>>> import numpy as np
>>> np.set_printoptions(precision=2, suppress=True, linewidth=200)
>>> mat = np.array([[-1.6, 0.0, -0.6, -0.3, -0.9, 1.1, 0.7, 0.6, -0.2, -0.8],
...     [0.6, 0.1, 0.1, -0.3, 2.6, -0.4, 0.4, -0.8, -0.9, 0.6],
...     [0.2, -1.1, 1.1, 0.9, -0.2, -1.4, 0.6, 0.2, -1.4, 0.3],
...     [-1.0, 0.6, 1.2, -1.4, -0.2, -1.3, 1.6, 1.8, 0.7, 1.0],
...     [-0.1, 0.1, 0.9, 0.4, 1.1, 1.4, 1.3, -0.4, -1.0, 0.3],
...     [0.3, -0.4, -0.7, -0.8, 1.1, 1.0, 0.2, 0.4, 0.9, -0.5]])
>>> mat
array([[-1.6,  0. , -0.6, -0.3, -0.9,  1.1,  0.7,  0.6, -0.2, -0.8],
       [ 0.6,  0.1,  0.1, -0.3,  2.6, -0.4,  0.4, -0.8, -0.9,  0.6],
       [ 0.2, -1.1,  1.1,  0.9, -0.2, -1.4,  0.6,  0.2, -1.4,  0.3],
       [-1. ,  0.6,  1.2, -1.4, -0.2, -1.3,  1.6,  1.8,  0.7,  1. ],
       [-0.1,  0.1,  0.9,  0.4,  1.1,  1.4,  1.3, -0.4, -1. ,  0.3],
       [ 0.3, -0.4, -0.7, -0.8,  1.1,  1. ,  0.2,  0.4,  0.9, -0.5]])
>>> G = mat.T @ mat
>>> np.round(np.linalg.eigvalsh(G)[::-1], 2) + 0
array([15.38, 14.14,  9.91,  6.93,  1.77,  1.24,  0.  ,  0.  ,  0.  ,  0.  ])
>>> round(float(np.trace(G)), 2), round((mat ** 2).sum(), 2)
(49.37, np.float64(49.37))
>>> np.linalg.matrix_rank(G)
np.int64(6)
>>> Y = mat / np.linalg.norm(mat, axis=1, keepdims=True)
>>> G = Y @ Y.T
>>> print(G[4])
[ 0.1   0.51  0.17 -0.04  1.    0.11]
>>> (G - 2 * np.eye(6)).round(6).argmax(axis=1)
array([5, 4, 4, 2, 1, 1])
>>> G
array([[ 1.  , -0.54, -0.29,  0.14,  0.1 ,  0.16],
       [-0.54,  1.  ,  0.17, -0.07,  0.51,  0.21],
       [-0.29,  0.17,  1.  ,  0.16,  0.17, -0.62],
       [ 0.14, -0.07,  0.16,  1.  , -0.04, -0.07],
       [ 0.1 ,  0.51,  0.17, -0.04,  1.  ,  0.11],
       [ 0.16,  0.21, -0.62, -0.07,  0.11,  1.  ]])
>>> np.linalg.norm(Y, axis=1)
array([1., 1., 1., 1., 1., 1.])
>>> def softmax(z):
...     e = np.exp(z - z.max(axis=-1, keepdims=True))
...     return e / e.sum(axis=-1, keepdims=True)
... 
>>> np.round(softmax(10 * mat[3]), 2) + 0
array([0.  , 0.  , 0.  , 0.  , 0.  , 0.  , 0.12, 0.88, 0.  , 0.  ])
>>> print(softmax(mat).sum(axis=1))
[1. 1. 1. 1. 1. 1.]
>>> softmax(mat[3] + 2)
array([0.02, 0.08, 0.15, 0.01, 0.04, 0.01, 0.22, 0.27, 0.09, 0.12])
>>> S = mat @ mat.T / np.sqrt(10)
>>> print(softmax(S))
[[0.62 0.02 0.04 0.12 0.1  0.1 ]
 [0.01 0.71 0.06 0.03 0.14 0.06]
 [0.03 0.09 0.67 0.1  0.09 0.02]
 [0.02 0.01 0.02 0.93 0.01 0.01]
 [0.07 0.21 0.08 0.05 0.53 0.07]
 [0.13 0.16 0.03 0.08 0.12 0.47]]
>>> print(softmax(S).round(6).argmax(axis=1))
[0 1 2 3 4 5]
>>> x0 = np.array([-2, -4, -4, 0, -2, 3, 5, 1, -4, 5])
>>> print(np.linalg.norm(mat @ x0) <= np.linalg.norm(mat, 2) * np.linalg.norm(x0) + 1e-9)
True
>>> (mat @ x0).argmax()
np.int64(0)
>>> np.sign((mat @ x0).round(6))
array([ 1., -1.,  1.,  1.,  1., -1.])
>>> (mat * x0).sum(axis=1)
array([11.6, -0.6,  6.1,  3.3,  9.8, -0.1])
>>> U, sigma, Vt = np.linalg.svd(mat, full_matrices=False)
>>> np.round(Vt @ Vt.T, 2) + 0
array([[1., 0., 0., 0., 0., 0.],
       [0., 1., 0., 0., 0., 0.],
       [0., 0., 1., 0., 0., 0.],
       [0., 0., 0., 1., 0., 0.],
       [0., 0., 0., 0., 1., 0.],
       [0., 0., 0., 0., 0., 1.]])
>>> np.round(U.T @ mat @ Vt.T, 2) + 0
array([[3.92, 0.  , 0.  , 0.  , 0.  , 0.  ],
       [0.  , 3.76, 0.  , 0.  , 0.  , 0.  ],
       [0.  , 0.  , 3.15, 0.  , 0.  , 0.  ],
       [0.  , 0.  , 0.  , 2.63, 0.  , 0.  ],
       [0.  , 0.  , 0.  , 0.  , 1.33, 0.  ],
       [0.  , 0.  , 0.  , 0.  , 0.  , 1.11]])
>>> np.allclose(U * sigma @ Vt, mat)
True
>>> np.round(np.sqrt((sigma ** 2).sum()), 2), np.round(np.linalg.norm(mat), 2)
(np.float64(7.03), np.float64(7.03))
>>> print((sigma > 1e-8).sum())
6
>>> A = np.array([[1.0, 0.5, 0.25, 0.12, 0.06, 0.03, 0.02],
...     [0.5, 1.0, 0.5, 0.25, 0.12, 0.06, 0.03],
...     [0.25, 0.5, 1.0, 0.5, 0.25, 0.12, 0.06],
...     [0.12, 0.25, 0.5, 1.0, 0.5, 0.25, 0.12],
...     [0.06, 0.12, 0.25, 0.5, 1.0, 0.5, 0.25],
...     [0.03, 0.06, 0.12, 0.25, 0.5, 1.0, 0.5],
...     [0.02, 0.03, 0.06, 0.12, 0.25, 0.5, 1.0]])
>>> print(A)
[[1.   0.5  0.25 0.12 0.06 0.03 0.02]
 [0.5  1.   0.5  0.25 0.12 0.06 0.03]
 [0.25 0.5  1.   0.5  0.25 0.12 0.06]
 [0.12 0.25 0.5  1.   0.5  0.25 0.12]
 [0.06 0.12 0.25 0.5  1.   0.5  0.25]
 [0.03 0.06 0.12 0.25 0.5  1.   0.5 ]
 [0.02 0.03 0.06 0.12 0.25 0.5  1.  ]]
>>> ev, V = np.linalg.eigh(A)
>>> ev
array([0.35, 0.39, 0.48, 0.66, 1.01, 1.62, 2.49])
>>> (ev > 1e-8).sum(), (ev < -1e-8).sum()
(np.int64(7), np.int64(0))
>>> np.abs(V[:, -1])
array([0.26, 0.37, 0.44, 0.46, 0.44, 0.37, 0.26])
>>> np.linalg.eigvalsh(A + 3 * np.eye(7))
array([3.35, 3.39, 3.48, 3.66, 4.01, 4.62, 5.49])
>>> V @ np.diag(ev) @ V.T
array([[1.  , 0.5 , 0.25, 0.12, 0.06, 0.03, 0.02],
       [0.5 , 1.  , 0.5 , 0.25, 0.12, 0.06, 0.03],
       [0.25, 0.5 , 1.  , 0.5 , 0.25, 0.12, 0.06],
       [0.12, 0.25, 0.5 , 1.  , 0.5 , 0.25, 0.12],
       [0.06, 0.12, 0.25, 0.5 , 1.  , 0.5 , 0.25],
       [0.03, 0.06, 0.12, 0.25, 0.5 , 1.  , 0.5 ],
       [0.02, 0.03, 0.06, 0.12, 0.25, 0.5 , 1.  ]])
>>> Y = A / np.linalg.norm(A, axis=1, keepdims=True)
>>> G = Y @ Y.T
>>> (np.abs(G) > 0.9).astype(int)
array([[1, 0, 0, 0, 0, 0, 0],
       [0, 1, 0, 0, 0, 0, 0],
       [0, 0, 1, 0, 0, 0, 0],
       [0, 0, 0, 1, 0, 0, 0],
       [0, 0, 0, 0, 1, 0, 0],
       [0, 0, 0, 0, 0, 1, 0],
       [0, 0, 0, 0, 0, 0, 1]])
>>> round(float(np.degrees(np.arccos(np.clip(G[3, 0], -1, 1)))), 2)
69.08
>>> np.linalg.norm(Y, axis=1)
array([1., 1., 1., 1., 1., 1., 1.])
>>> ev, V = np.linalg.eigh(A)
>>> x0 = np.array([1, 0, 1, 0, 4, 2, 5])
>>> V * np.sqrt(ev) @ V.T
array([[0.96, 0.25, 0.09, 0.04, 0.02, 0.01, 0.01],
       [0.25, 0.93, 0.24, 0.09, 0.04, 0.02, 0.01],
       [0.09, 0.24, 0.93, 0.24, 0.09, 0.04, 0.02],
       [0.04, 0.09, 0.24, 0.93, 0.24, 0.09, 0.04],
       [0.02, 0.04, 0.09, 0.24, 0.93, 0.24, 0.09],
       [0.01, 0.02, 0.04, 0.09, 0.24, 0.93, 0.25],
       [0.01, 0.01, 0.02, 0.04, 0.09, 0.25, 0.96]])
>>> V * np.maximum(ev, 0) @ V.T
array([[1.  , 0.5 , 0.25, 0.12, 0.06, 0.03, 0.02],
       [0.5 , 1.  , 0.5 , 0.25, 0.12, 0.06, 0.03],
       [0.25, 0.5 , 1.  , 0.5 , 0.25, 0.12, 0.06],
       [0.12, 0.25, 0.5 , 1.  , 0.5 , 0.25, 0.12],
       [0.06, 0.12, 0.25, 0.5 , 1.  , 0.5 , 0.25],
       [0.03, 0.06, 0.12, 0.25, 0.5 , 1.  , 0.5 ],
       [0.02, 0.03, 0.06, 0.12, 0.25, 0.5 , 1.  ]])
>>> np.abs(A).sum(axis=1).max(), round(float(np.abs(ev).max()), 2)
(np.float64(2.74), 2.49)
>>> X = np.loadtxt("m.csv", delimiter=",")
>>> X
array([[ 0., -1.,  4.,  0., -4.,  0.,  3., -7., -1.,  0.,  2.,  4.],
       [ 1.,  0.,  6., -7., -4.,  7., -4.,  1., -3., -3.,  7.,  0.],
       [-4., -6.,  0.,  8.,  6.,  2.,  2., -1., -4.,  6., -2.,  2.],
       [ 0.,  7., -8.,  0.,  2.,  0.,  1., -2., -1., -2.,  6., -3.],
       [ 4.,  4., -6., -2.,  0.,  2., -1.,  4.,  4.,  4., -1.,  4.],
       [ 0., -7., -2.,  0., -2.,  0., -4.,  8.,  5., -1., -3., -4.],
       [-3.,  4., -2., -1.,  1.,  4.,  0.,  2.,  1., -3., -3., -4.],
       [ 7., -1.,  1.,  2., -4., -8., -2.,  0.,  4.,  3., -5., -3.],
       [ 1.,  3.,  4.,  1., -4., -5., -1., -4.,  0., -2., -1., -1.],
       [ 0.,  3., -6.,  2., -4.,  1.,  3., -3.,  2.,  0., -4.,  1.],
       [-2., -7.,  2., -6.,  1.,  3.,  3.,  5.,  1.,  4.,  0., -5.],
       [-4.,  0., -2.,  3., -4.,  4.,  4.,  3.,  1., -1.,  5.,  0.]])
>>> round(np.linalg.norm(mat, 2), 2)
np.float64(3.92)
>>> np.linalg.norm(mat, axis=1).argmax()
np.int64(3)
>>> np.round(np.linalg.norm(mat[2] - mat[1]), 2)
np.float64(3.78)
>>> print(round(float(np.linalg.norm(mat, 1)), 2), round(np.linalg.norm(mat, np.inf), 2))
6.6 10.8
>>> print(round(np.linalg.norm(mat) ** 2 / np.linalg.norm(mat, 2) ** 2, 2))
3.21
>>> np.linalg.norm(mat, axis=1)
array([2.56, 3.06, 2.78, 3.71, 2.66, 2.2 ])
>>> data = np.load("mat.npy")
>>> print(data)
[[ 0  1  2  2 -3  2  0  0 -1  0]
 [ 0  0  1 -3  3  3  3 -3  0 -3]
 [ 0  0  0 -1  1 -3 -2  0  2  1]
 [ 0  0  0  0  3 -1  3  2 -2  1]
 [ 0  0  0  0  0  1  0 -1  3  2]
 [ 0  0  0  0  0  0 -1  0  1  1]
 [ 0  0  0  0  0  0  0  0 -2 -1]
 [ 0  0  0  0  0  0  0  0  3  3]
 [ 0  0  0  0  0  0  0  0  0  2]
 [ 0  0  0  0  0  0  0  0  0  0]]
>>> # looks like rank 8
>>> U, sigma, Vt = np.linalg.svd(data)
>>> print(sigma.round(2) + 0)
[8.28 6.54 5.93 4.42 1.71 1.27 0.55 0.33 0.   0.  ]
>>> Y = U[:, :8] @ np.diag(sigma[:8]) @ Vt[:8]
>>> round(float(np.abs(data - Y).max()), 2)
0.0
>>> np.linalg.matrix_rank(data, rtol=0.05)
np.int64(7)
>>> np.linalg.matrix_rank(Y)
np.int64(8)
>>> np.linalg.matrix_rank(data, rtol=0.1)
np.int64(6)
>>> x0 = np.array([-2, -2, -3, -2, 1, -3, 1, -2, 2, 1])
>>> h1 = np.maximum(data @ x0, 0)
>>> np.maximum(data @ x0, 0) - np.maximum(-data @ x0, 0)
array([-23,   3,  15,   2,   7,   2,  -5,   9,   2,   0])
>>> data * (h1 > 1e-9)[:, None]
array([[ 0,  0,  0,  0,  0,  0,  0,  0,  0,  0],
       [ 0,  0,  1, -3,  3,  3,  3, -3,  0, -3],
       [ 0,  0,  0, -1,  1, -3, -2,  0,  2,  1],
       [ 0,  0,  0,  0,  3, -1,  3,  2, -2,  1],
       [ 0,  0,  0,  0,  0,  1,  0, -1,  3,  2],
       [ 0,  0,  0,  0,  0,  0, -1,  0,  1,  1],
       [ 0,  0,  0,  0,  0,  0,  0,  0,  0,  0],
       [ 0,  0,  0,  0,  0,  0,  0,  0,  3,  3],
       [ 0,  0,  0,  0,  0,  0,  0,  0,  0,  2],
       [ 0,  0,  0,  0,  0,  0,  0,  0,  0,  0]])
>>> M = np.load("a.npy")
>>> M
array([[ 1,  1, -2, -2, -3,  2,  1,  3,  2,  3],
       [ 1, -2,  2,  3,  1,  1, -2, -3,  2,  1],
       [-1,  1, -1, -3,  2,  3,  3,  3,  3, -3],
       [ 3, -3, -1,  0, -1, -3,  0, -2,  0,  3],
       [-2, -2, -2, -1, -1,  1,  0, -3,  0,  0],
       [ 2,  2, -1,  0, -1, -3,  3, -1,  0, -1],
       [ 1,  1,  0,  0,  1,  0, -1,  0, -2, -3],
       [ 2,  0,  1,  0, -1,  2,  1, -1, -3,  0],
       [ 0,  0,  0,  1, -1,  1, -3, -2,  1,  0],
       [ 1, -1,  1,  3,  2,  3, -2, -1, -3, -3]])
>>> O, r_ = np.linalg.qr(M)
>>> np.round(np.trace(O @ O.T), 2)
np.float64(10.0)
>>> O.shape, r_.shape
((10, 10), (10, 10))
>>> np.round(O @ r_, 2) + 0
array([[ 1.,  1., -2., -2., -3.,  2.,  1.,  3.,  2.,  3.],
       [ 1., -2.,  2.,  3.,  1.,  1., -2., -3.,  2.,  1.],
       [-1.,  1., -1., -3.,  2.,  3.,  3.,  3.,  3., -3.],
       [ 3., -3., -1.,  0., -1., -3.,  0., -2.,  0.,  3.],
       [-2., -2., -2., -1., -1.,  1.,  0., -3.,  0.,  0.],
       [ 2.,  2., -1.,  0., -1., -3.,  3., -1.,  0., -1.],
       [ 1.,  1.,  0.,  0.,  1.,  0., -1.,  0., -2., -3.],
       [ 2.,  0.,  1.,  0., -1.,  2.,  1., -1., -3.,  0.],
       [ 0.,  0.,  0.,  1., -1.,  1., -3., -2.,  1.,  0.],
       [ 1., -1.,  1.,  3.,  2.,  3., -2., -1., -3., -3.]])
>>> np.allclose(r_.T @ r_, M.T @ M)
True
>>> print(np.round(O.T @ O, 2) + 0)
[[1. 0. 0. 0. 0. 0. 0. 0. 0. 0.]
 [0. 1. 0. 0. 0. 0. 0. 0. 0. 0.]
 [0. 0. 1. 0. 0. 0. 0. 0. 0. 0.]
 [0. 0. 0. 1. 0. 0. 0. 0. 0. 0.]
 [0. 0. 0. 0. 1. 0. 0. 0. 0. 0.]
 [0. 0. 0. 0. 0. 1. 0. 0. 0. 0.]
 [0. 0. 0. 0. 0. 0. 1. 0. 0. 0.]
 [0. 0. 0. 0. 0. 0. 0. 1. 0. 0.]
 [0. 0. 0. 0. 0. 0. 0. 0. 1. 0.]
 [0. 0. 0. 0. 0. 0. 0. 0. 0. 1.]]
>>> x0 = np.array([-2, 0, 1, -2, 1, 0, -1, 0, 1, 2])
>>> np.linalg.norm(M @ x0) <= np.linalg.norm(M, 2) * np.linalg.norm(x0) + 1e-9
np.True_
>>> np.einsum("ij,j->i", M, x0)
array([  4,   1,   3,  -2,   3, -11,  -8,  -8,   1, -12])
>>> M @ np.eye(10)[5]
array([ 2.,  1.,  3., -3.,  1., -3.,  0.,  2.,  1.,  3.])
>>> (M @ x0).argmax()
np.int64(0)
